In [1]: import numpy as np

In [2]: np.set_printoptions(suppress=True, linewidth=200)

In [3]: J = np.load("case12.npy")

In [4]: J
Out[4]: 
array([[ -1.54,  -5.99,  -0.41,  -5.02,   4.44,   1.85],
       [ 24.33,  30.88, -10.55,  12.75,  15.93, -13.53],
       [-23.09, -32.56,   9.58, -17.07,  -7.72,  13.43],
       [  2.26,   5.8 ,   0.02,   5.71,  -3.91,  -2.01],
       [ -3.27, -12.64,  -1.57, -11.83,  12.08,   3.64],
       [ -7.  , -16.89,   1.42, -12.77,   7.69,   5.72],
       [ -6.88, -17.58,   1.65, -12.66,   7.96,   6.16],
       [  9.23,  14.79,  -2.85,   9.23,  -0.13,  -6.06],
       [-19.69, -28.16,   7.73, -13.76,  -8.32,  12.21],
       [ -9.02, -14.77,   3.27,  -8.59,   0.13,   6.21],
       [ 23.  ,  32.98,  -9.49,  17.4 ,   7.71, -14.03]])

In [5]: U, sv, vt = np.linalg.svd(J)

In [6]: sv.round(2)
Out[6]: array([101.35,  28.79,   1.31,   1.25,   0.65,   0.58])

In [7]: M2 = U[:, :2] @ np.diag(sv[:2]) @ vt[:2]

In [8]: np.round(np.linalg.norm(J - M2, 2), 2), np.round(sv[2], 2)
Out[8]: (np.float64(1.31), np.float64(1.31))

In [9]: np.linalg.matrix_rank(M2)
Out[9]: np.int64(2)

In [10]: round(np.linalg.norm(J - M2) / np.linalg.norm(J), 2)
Out[10]: np.float64(0.02)

In [11]: J.reshape(-1, 2)
Out[11]: 
array([[ -1.54,  -5.99],
       [ -0.41,  -5.02],
       [  4.44,   1.85],
       [ 24.33,  30.88],
       [-10.55,  12.75],
       [ 15.93, -13.53],
       [-23.09, -32.56],
       [  9.58, -17.07],
       [ -7.72,  13.43],
       [  2.26,   5.8 ],
       [  0.02,   5.71],
       [ -3.91,  -2.01],
       [ -3.27, -12.64],
       [ -1.57, -11.83],
       [ 12.08,   3.64],
       [ -7.  , -16.89],
       [  1.42, -12.77],
       [  7.69,   5.72],
       [ -6.88, -17.58],
       [  1.65, -12.66],
       [  7.96,   6.16],
       [  9.23,  14.79],
       [ -2.85,   9.23],
       [ -0.13,  -6.06],
       [-19.69, -28.16],
       [  7.73, -13.76],
       [ -8.32,  12.21],
       [ -9.02, -14.77],
       [  3.27,  -8.59],
       [  0.13,   6.21],
       [ 23.  ,  32.98],
       [ -9.49,  17.4 ],
       [  7.71, -14.03]])

In [12]: t3 = J.reshape(11, 2, -1)

In [13]: print(t3.shape)
(11, 2, 3)

In [14]: M2 = np.c_[J[:, :1] @ np.array([[2]]), np.array([2, -3, -2, -1, 3, -2, 4, -3, -8, -9, 0])]

In [15]: M2
Out[15]: 
array([[ -3.08,   2.  ],
       [ 48.66,  -3.  ],
       [-46.18,  -2.  ],
       [  4.52,  -1.  ],
       [ -6.54,   3.  ],
       [-14.  ,  -2.  ],
       [-13.76,   4.  ],
       [ 18.46,  -3.  ],
       [-39.38,  -8.  ],
       [-18.04,  -9.  ],
       [ 46.  ,   0.  ]])

In [16]: np.round(np.linalg.norm(M2 - J @ np.linalg.lstsq(J, M2)[0], axis=0), 2) + 0
Out[16]: array([ 0.  , 11.03])

In [17]: np.round(np.linalg.lstsq(J, M2[:, 0])[0], 2) + 0
Out[17]: array([2., 0., 0., 0., 0., 0.])

In [18]: np.round(np.linalg.norm(np.linalg.qr(J)[0].T @ M2, axis=0) ** 2 / ((M2 ** 2).sum(axis=0) + 1e-12), 2)
Out[18]: array([1. , 0.4])
